$ python3 -q
>>> import numpy as np
>>> import numpy.linalg as la
>>> np.set_printoptions(precision=3, suppress=True, linewidth=200)
>>> def rd(a):
...     return np.round(a, 3) + 0
... 
>>> m1 = np.loadtxt("out9.csv", delimiter=",")
>>> m1
array([[-1.7, -2. ,  1. ,  0. , -2. ,  1. ],
       [-1. ,  1.3, -1. , -1. ,  0. ,  2. ],
       [-2. , -1. ,  1.3, -1. ,  0. ,  0. ],
       [-1. , -2. ,  0. ,  2.3,  2. ,  1. ],
       [-2. , -1. , -1. ,  1. ,  1.3,  1. ],
       [-2. , -2. ,  1. ,  0. , -2. ,  1.3]])
>>> Uu, sigma, VT = la.svd(m1)
>>> np.argmax(sigma[:-1] / (sigma[1:] + 1e-6)) + 1
np.int64(5)
>>> M2 = Uu[:, :5] @ np.diag(sigma[:5]) @ VT[:5]
>>> rd(la.norm(m1 - M2, 2)), rd(sigma[5])
(np.float64(0.052), np.float64(0.052))
>>> rd(la.norm(m1 - M2) / la.norm(m1))
np.float64(0.006)
>>> la.matrix_rank(M2)
np.int64(5)
>>> u = np.array([-3, 3])
>>> rd(np.polyval(u, m1[4]))
array([ 9. ,  6. ,  6. ,  0. , -0.9,  0. ])
>>> rd(np.convolve(m1[4], u))
array([ 6. , -3. ,  0. , -6. , -0.9,  0.9,  3. ])
>>> rd(np.array([np.convolve(row, u, "same") for row in m1]))
array([[ 5.1,  0.9, -9. ,  3. ,  6. , -9. ],
       [ 3. , -6.9,  6.9,  0. , -3. , -6. ],
       [ 6. , -3. , -6.9,  6.9, -3. ,  0. ],
       [ 3. ,  3. , -6. , -6.9,  0.9,  3. ],
       [ 6. , -3. ,  0. , -6. , -0.9,  0.9],
       [ 6. ,  0. , -9. ,  3. ,  6. , -9.9]])
>>> Q, r_ = la.qr(m1)
>>> rd(abs(r_[0, 0])), rd(la.norm(m1[:, 0]))
(np.float64(4.11), np.float64(4.11))
>>> Q.shape, r_.shape
((6, 6), (6, 6))
>>> rd(Q.T @ Q)
array([[1., 0., 0., 0., 0., 0.],
       [0., 1., 0., 0., 0., 0.],
       [0., 0., 1., 0., 0., 0.],
       [0., 0., 0., 1., 0., 0.],
       [0., 0., 0., 0., 1., 0.],
       [0., 0., 0., 0., 0., 1.]])
>>> W0 = np.loadtxt("data.csv", delimiter=",")
>>> rd(W0)
array([[-0.073, -0.447, -0.435, -0.062, -0.633, -0.45 ,  0.003],
       [ 0.33 , -0.738,  0.332, -0.226,  0.266,  0.018,  0.337],
       [ 0.33 ,  0.253,  0.002,  0.366, -0.35 ,  0.14 ,  0.742],
       [ 0.44 ,  0.022,  0.01 , -0.392, -0.451,  0.582, -0.333],
       [ 0.   ,  0.36 ,  0.545, -0.519, -0.232, -0.487,  0.114],
       [ 0.624,  0.237, -0.506, -0.217,  0.37 , -0.338, -0.011],
       [-0.44 ,  0.068, -0.384, -0.584,  0.115,  0.297,  0.46 ]])
>>> rd(la.norm(m1, 2) / la.norm(m1))
np.float64(0.717)
>>> [round(float(x), 3) for x in la.svd(m1, compute_uv=False)[:3]]
[5.953, 4.372, 3.167]
>>> la.cond(m1) > 100
np.True_
>>> np.argsort(-la.norm(m1, axis=0).round(6), kind="stable")[:3]
array([0, 1, 4])
>>> round(np.log10(la.cond(m1)))
2
>>> blk = np.stack([W0, 3 * W0, W0[::-1]])
>>> rd(la.norm(blk, axis=(1, 2)))
array([2.646, 7.937, 2.646])
>>> la.matrix_rank(blk.reshape(3, -1))
np.int64(2)
>>> la.matrix_rank(blk)
array([7, 7, 7])
>>> print(rd(la.det(blk)))
[   1. 2187.   -1.]
>>> M2 = la.inv(W0)
>>> print(rd(la.slogdet(W0)[0]))
1.0
>>> rd(la.inv(M2))
array([[-0.073, -0.447, -0.435, -0.062, -0.633, -0.45 ,  0.003],
       [ 0.33 , -0.738,  0.332, -0.226,  0.266,  0.018,  0.337],
       [ 0.33 ,  0.253,  0.002,  0.366, -0.35 ,  0.14 ,  0.742],
       [ 0.44 ,  0.022,  0.01 , -0.392, -0.451,  0.582, -0.333],
       [ 0.   ,  0.36 ,  0.545, -0.519, -0.232, -0.487,  0.114],
       [ 0.624,  0.237, -0.506, -0.217,  0.37 , -0.338, -0.011],
       [-0.44 ,  0.068, -0.384, -0.584,  0.115,  0.297,  0.46 ]])
>>> rd(la.cond(W0))
np.float64(1.0)
>>> rd(M2)
array([[-0.073,  0.33 ,  0.33 ,  0.44 ,  0.   ,  0.624, -0.44 ],
       [-0.447, -0.738,  0.253,  0.022,  0.36 ,  0.237,  0.068],
       [-0.435,  0.332,  0.002,  0.01 ,  0.545, -0.506, -0.384],
       [-0.062, -0.226,  0.366, -0.392, -0.519, -0.217, -0.584],
       [-0.633,  0.266, -0.35 , -0.451, -0.232,  0.37 ,  0.115],
       [-0.45 ,  0.018,  0.14 ,  0.582, -0.487, -0.338,  0.297],
       [ 0.003,  0.337,  0.742, -0.333,  0.114, -0.011,  0.46 ]])
>>> rd(la.det(W0) * M2)
array([[-0.073,  0.33 ,  0.33 ,  0.44 ,  0.   ,  0.624, -0.44 ],
       [-0.447, -0.738,  0.253,  0.022,  0.36 ,  0.237,  0.068],
       [-0.435,  0.332,  0.002,  0.01 ,  0.545, -0.506, -0.384],
       [-0.062, -0.226,  0.366, -0.392, -0.519, -0.217, -0.584],
       [-0.633,  0.266, -0.35 , -0.451, -0.232,  0.37 ,  0.115],
       [-0.45 ,  0.018,  0.14 ,  0.582, -0.487, -0.338,  0.297],
       [ 0.003,  0.337,  0.742, -0.333,  0.114, -0.011,  0.46 ]])
>>> J = np.load("arr.npy")
>>> J
array([[0, 0, 1, 0, 0, 1, 0],
       [0, 0, 0, 1, 1, 0, 1],
       [1, 0, 0, 0, 0, 1, 0],
       [0, 1, 0, 0, 1, 0, 1],
       [0, 1, 0, 1, 0, 0, 1],
       [1, 0, 1, 0, 0, 0, 0],
       [0, 1, 0, 1, 1, 0, 0]])
>>> w, vecs = la.eigh(J)
>>> vec = np.array([4, 1, 2, 1, 1, 8, 1])
>>> rd(vecs * np.maximum(w, 0) @ vecs.T)
array([[0.667, 0.   , 0.667, 0.   , 0.   , 0.667, 0.   ],
       [0.   , 0.75 , 0.   , 0.75 , 0.75 , 0.   , 0.75 ],
       [0.667, 0.   , 0.667, 0.   , 0.   , 0.667, 0.   ],
       [0.   , 0.75 , 0.   , 0.75 , 0.75 , 0.   , 0.75 ],
       [0.   , 0.75 , 0.   , 0.75 , 0.75 , 0.   , 0.75 ],
       [0.667, 0.   , 0.667, 0.   , 0.   , 0.667, 0.   ],
       [0.   , 0.75 , 0.   , 0.75 , 0.75 , 0.   , 0.75 ]])
>>> print(rd(la.eigvalsh(J[1:, 1:])))
[-1. -1. -1. -1.  1.  3.]
>>> rd(vecs * np.abs(w) @ vecs.T)
array([[1.333, 0.   , 0.333, 0.   , 0.   , 0.333, 0.   ],
       [0.   , 1.5  , 0.   , 0.5  , 0.5  , 0.   , 0.5  ],
       [0.333, 0.   , 1.333, 0.   , 0.   , 0.333, 0.   ],
       [0.   , 0.5  , 0.   , 1.5  , 0.5  , 0.   , 0.5  ],
       [0.   , 0.5  , 0.   , 0.5  , 1.5  , 0.   , 0.5  ],
       [0.333, 0.   , 0.333, 0.   , 0.   , 1.333, 0.   ],
       [0.   , 0.5  , 0.   , 0.5  , 0.5  , 0.   , 1.5  ]])
>>> (np.sign(vecs[:, -1].round(6)) == np.sign(vecs[0, -1].round(6))).astype(int)
array([1, 0, 1, 0, 0, 1, 0])
